>>> import numpy as np
>>> from numpy import linalg as LA
>>> np.set_printoptions(precision=2, suppress=True, linewidth=200)
>>> A2 = np.array([[-1, -1, -5]])
>>> F = A2.T @ A2
>>> print(F)
[[ 1  1  5]
 [ 1  1  5]
 [ 5  5 25]]
>>> # rows and columns are dependent
>>> print(F.mean(axis=0))
[ 2.33  2.33 11.67]
>>> print(np.round(LA.svd(F, compute_uv=False), 2) + 0)
[27.  0.  0.]
>>> print(F.sum(axis=0))
[ 7  7 35]
>>> print(F.sum(axis=1))
[ 7  7 35]
>>> print(np.round(LA.norm(F), 2))
27.0
>>> W0 = np.load("m.npy")
>>> print(W0)
[[1 2 2 0]
 [1 3 2 1]
 [2 1 1 2]
 [3 0 0 2]]
>>> W = np.array([[9, 0, 4, 2, 4, 8],
...     [4, 8, 5, 9, 3, 1],
...     [8, 2, 9, 9, 7, 5],
...     [2, 6, 0, 7, 9, 1]])
>>> beta = np.array([-3, -6, -2, 5, -6, 3])
>>> act = np.maximum(W0 @ W + beta, 0)
>>> print(act)
[[30 14 30 43 18 23]
 [36 28 35 59 30 25]
 [31 16 20 41 30 27]
 [28  6 10 25 24 29]]
>>> cent = np.array([[2, 4, 3], [0, 0, 4], [0, 2, 4], [4, 3, 3], [2, 0, 0], [2, 4, 4]])
>>> print(act @ cent)
[[314 401 487]
 [418 491 637]
 [340 395 468]
 [262 323 339]]
>>> x = np.array([3, 2, 4, 3])
>>> target = W0 @ x
>>> print(target)
[15 20 18 15]
>>> print(LA.solve(W0, -2 * target))
[-6. -4. -8. -6.]
>>> print(LA.solve(W0, target))
[3. 2. 4. 3.]
>>> rng = np.random.default_rng(17380)
>>> lab = rng.permutation(4)
>>> print(lab)
[2 1 3 0]
>>> A2 = W0[lab][:, lab]
>>> print(np.diag(A2))
[1 3 2 1]
>>> print(np.allclose(A2, W0))
False
>>> A = np.load("arr.npy")
>>> print(A)
[[ 0.49 -0.49  0.1 ]
 [-0.49  0.49 -0.1 ]
 [ 0.1  -0.1   0.02]]
>>> # a projection of rank 1
>>> print(LA.matrix_rank(A, rtol=0.1))
1
>>> print([round(float(x), 2) for x in LA.svd(A, compute_uv=False)[:3]])
[1.0, 0.0, 0.0]
>>> print(LA.cond(A) > 100)
True
>>> ev, V = LA.eigh(A)
>>> x = np.array([1, -3, -2])
>>> print(np.round(np.abs(A).sum(axis=1).max(), 2), round(np.abs(ev).max(), 2))
1.08 1.0
>>> print(V * np.maximum(ev, 0) @ V.T)
[[ 0.49 -0.49  0.1 ]
 [-0.49  0.49 -0.1 ]
 [ 0.1  -0.1   0.02]]
>>> x = np.array([8, 4, 5])
>>> print(A @ A @ x)
[ 2.45 -2.45  0.49]
>>> print(A @ x)
[ 2.45 -2.45  0.49]
>>> print(LA.eigvalsh(2 * A - np.eye(3)))
[-1. -1.  1.]
>>> print(np.eye(3) - A)
[[ 0.51  0.49 -0.1 ]
 [ 0.49  0.51  0.1 ]
 [-0.1   0.1   0.98]]
>>> U, s, Vt = LA.svd(A)
>>> print(s.round(2) + 0)
[1. 0. 0.]
>>> A2 = U[:, :1] @ np.diag(s[:1]) @ Vt[:1]
>>> print(round(float(np.abs(A - A2).max()), 2))
0.0
>>> print(round(LA.norm(A - A2) / LA.norm(A), 2))
0.0
>>> U, s, Vt = LA.svd(A)
>>> V = Vt[:(s > 1e-8).sum()]
>>> x = A[0] + -2 * A[2] + rng.integers(2) * np.eye(3)[2]
>>> print(x)
[ 0.29 -0.29  1.06]
>>> print(LA.matrix_rank(np.vstack([A, x])))
2
>>> print(V.T @ V)
[[ 0.49 -0.49  0.1 ]
 [-0.49  0.49 -0.1 ]
 [ 0.1  -0.1   0.02]]
>>> feats = np.load("sample12.npy")
>>> print(feats)
[[-1.  1.  0.  0.]
 [ 0. -1.  1.  0.]
 [ 0.  0. -1.  1.]
 [ 0.  0.  0. -1.]]
>>> # triangular, det is the product of the diagonal
>>> Q, R = LA.qr(feats)
>>> print(Q)
[[ 1.  0.  0.  0.]
 [-0.  1.  0.  0.]
 [-0. -0.  1.  0.]
 [-0. -0. -0.  1.]]
>>> print(np.trace(Q @ Q.T))
4.0
>>> lab = rng.permutation(4)
>>> print(lab)
[1 2 3 0]
>>> A2 = feats[lab][:, lab]
>>> print(np.diag(A2))
[-1. -1. -1. -1.]
>>> Q = feats.astype(float).copy()
>>> for j in range(4):
...     Q[:, j] -= Q[:, :j] @ (Q[:, :j].T @ Q[:, j])
...     Q[:, j] /= LA.norm(Q[:, j])
... 
>>> print(Q.T @ Q)
[[1. 0. 0. 0.]
 [0. 1. 0. 0.]
 [0. 0. 1. 0.]
 [0. 0. 0. 1.]]
>>> print(Q)
[[-1.  0.  0.  0.]
 [ 0. -1.  0.  0.]
 [ 0.  0. -1.  0.]
 [ 0.  0.  0. -1.]]
>>> print(round(LA.norm(feats, 2), 2))
1.88
>>> print(round(float(LA.norm(feats, "nuc")), 2))
4.76
>>> ev, V = LA.eig(feats)
>>> print(np.sort(LA.eigvals(feats @ feats)))
[1. 1. 1. 1.]
>>> E = np.load("mat.npy")
>>> print(E)
[[ 1 -1  1 -1]
 [ 1  0  0  0]]
>>> # column 3 repeats column 1
>>> u, r1 = E[0], E[1]
>>> print(u @ r1)
1
>>> pr = (u @ r1) / (u @ u) * u
>>> print((r1 - pr) @ u)
0.0
>>> print(r1 - pr)
[ 0.75  0.25 -0.25  0.25]
>>> print(round(float(LA.norm(u + r1) ** 2 + LA.norm(u - r1) ** 2), 2))
10.0
>>> print(LA.matrix_rank(np.outer(u, r1)))
1
>>> print(pr)
[ 0.25 -0.25  0.25 -0.25]
>>> print(round(LA.norm(E), 2))
2.24
>>> print(np.abs(E).max())
1
>>> print(LA.matrix_rank(E))
2
>>> print(np.diff(E, axis=0))
[[ 0  1 -1  1]]
>>> print(LA.svd(E, compute_uv=False))
[2.07 0.83]
>>> print(E.shape)
(2, 4)
>>> print(np.count_nonzero(E))
5
>>> print(E.sum(axis=0))
[ 2 -1  1 -1]
>>> T = np.stack([E, -1 * E, E[::-1]])
>>> print(LA.matrix_rank(T))
[2 2 2]
>>> print(LA.norm(T, axis=(1, 2)))
[2.24 2.24 2.24]
>>> print(T.sum(axis=0))
[[ 1  0  0  0]
 [ 1 -1  1 -1]]
>>> print(LA.matrix_rank(T.reshape(3, -1)))
2
>>> data = np.array([[1.0, 3.0, 1.0, 3.0],
...     [0.0, -1.0, -2.0, 0.0],
...     [0.0, 0.0, 3.0, -3.0],
...     [0.0, 0.0, 0.0, -1.0]])
>>> x = np.array([4, 3, 2, 4])
>>> target = data @ x
>>> beta, lr = np.zeros(4), 1 / LA.norm(data, 2) ** 2
>>> for i in range(50):
...     beta -= lr * data.T @ (data @ beta - target)
...     if i % 10 == 0: print(i, round(LA.norm(data @ beta - target), 2))
... 
0 4.72
10 0.7
20 0.67
30 0.64
40 0.62
>>> print(np.round(LA.cond(data), 2))
23.78
>>> print(beta)
[1.57 4.08 1.7  3.78]
>>> arr = np.load("case6.npy")
>>> print(arr)
[[1.   0.   0.   0.  ]
 [0.   0.67 0.   0.33]
 [0.5  0.   0.5  0.  ]
 [0.5  0.   0.   0.5 ]]
>>> lab = rng.permutation(4)
>>> print(lab)
[0 1 2 3]
>>> A2 = arr[lab][:, lab]
>>> print(np.allclose(A2, arr))
True
>>> print(round(LA.det(A2), 2), round(LA.det(arr[lab]), 2))
0.17 0.17
>>> J = np.load("dump.npy")
>>> print(J)
[[ 0  0  0  0]
 [ 3  0  0  0]
 [ 0  0  0 -1]
 [ 0 -3  0  0]]
>>> print(J.T @ J)
[[9 0 0 0]
 [0 9 0 0]
 [0 0 0 0]
 [0 0 0 1]]
>>> print(J @ J.T)
[[0 0 0 0]
 [0 9 0 0]
 [0 0 1 0]
 [0 0 0 9]]
>>> print(LA.svd(J, compute_uv=False))
[3. 3. 1. 0.]
>>> hat = np.triu(np.array([[3, 4, 5, 0], [0, 1, 2, 1], [4, 2, 4, 5], [3, 5, 4, 3]]), 1) + np.eye(4)
>>> A2 = hat @ J @ LA.inv(hat)
>>> print(np.round(np.poly(A2), 2) + 0)
[1. 0. 0. 0. 0.]
